$ python -q
>>> import numpy as np
>>> import numpy.linalg as la
>>> np.set_printoptions(precision=2, suppress=True, linewidth=120, floatmode="fixed")
>>> A = np.load("a.npy")
>>> print(A)
[[ 0  0  0]
 [ 0  0  0]
 [ 0  0  0]
 [ 0 -1  0]]
>>> # row 3 is much longer than the rest
>>> U, sig, Vh = la.svd(A)
>>> print(sig)
[1.00 0.00 0.00]
>>> out = U[:, :1] @ np.diag(sig[:1]) @ Vh[:1]
>>> print(la.matrix_rank(A, rtol=0.05))
1
>>> print(np.round(la.norm(A - out, 2), 2), sig[1])
0.0 0.0
>>> print(round(la.norm(A - out) / la.norm(A), 2))
0.0
>>> rng = np.random.default_rng(519)
>>> out = A + rng.integers(-2, 3, (4, 1)) @ rng.integers(-2, 3, (1, 3))
>>> print(out)
[[-1  0  1]
 [ 2  0 -2]
 [ 1  0 -1]
 [ 2 -1 -2]]
>>> print(la.matrix_rank(out - A, tol=1e-8))
1
>>> print(out - A)
[[-1  0  1]
 [ 2  0 -2]
 [ 1  0 -1]
 [ 2  0 -2]]
>>> print(np.round(la.svd(out - A, compute_uv=False), 2) + 0)
[4.47 0.00 0.00]
>>> F = np.load("layer10.npy")
>>> print(F)
[[ 2  0  1]
 [ 3  3  0]
 [ 1  1  1]
 [14 12  1]]
>>> proj = F @ la.solve(F.T @ F, F.T)
>>> print(np.allclose(proj @ proj, proj))
True
>>> print(round(np.trace(proj), 2))
3.0
>>> print(np.round(la.eigvalsh(proj), 2) + 0)
[0.00 1.00 1.00 1.00]
>>> print(np.round((np.eye(4) - proj) @ F, 2) + 0)
[[0.00 0.00 0.00]
 [0.00 0.00 0.00]
 [0.00 0.00 0.00]
 [0.00 0.00 0.00]]
>>> print(np.round(proj @ F[:, 1], 2) + 0)
[ 0.00  3.00  1.00 12.00]
>>> x = np.array([4, -5, 1])
>>> rhs = F @ x
>>> print(rhs)
[ 9 -3  0 -3]
>>> rhs = rhs + 0.05 * rng.normal(size=4)
>>> print(rhs)
[ 8.98 -3.03  0.04 -3.02]
>>> beta, *_ = la.lstsq(F, rhs)
>>> print([round(float(la.norm(la.solve(F.T @ F + lam * np.eye(3), F.T @ rhs))), 2) for lam in (0, 1, 10, 100)])
[6.45, 4.19, 1.23, 0.19]
>>> print(np.round(F.T @ (rhs - F @ beta), 2) + 0)
[0.00 0.00 0.00]
>>> data = np.array([[-2.0, 0.0, 0.0, 0.0],
...     [0.0, -2.0, 0.0, 0.0],
...     [0.0, 0.0, -1.0, 0.0],
...     [0.0, 0.0, 0.0, -2.0]])
>>> # triangular
>>> print(np.all(la.eigvalsh(data) > 0))
False
>>> print([round(float(la.det(data[:i, :i])), 2) + 0 for i in range(1, 5)])
[-2.0, 4.0, -4.0, 8.0]
>>> print(np.round(la.eigvalsh(data).min(), 2))
-2.0
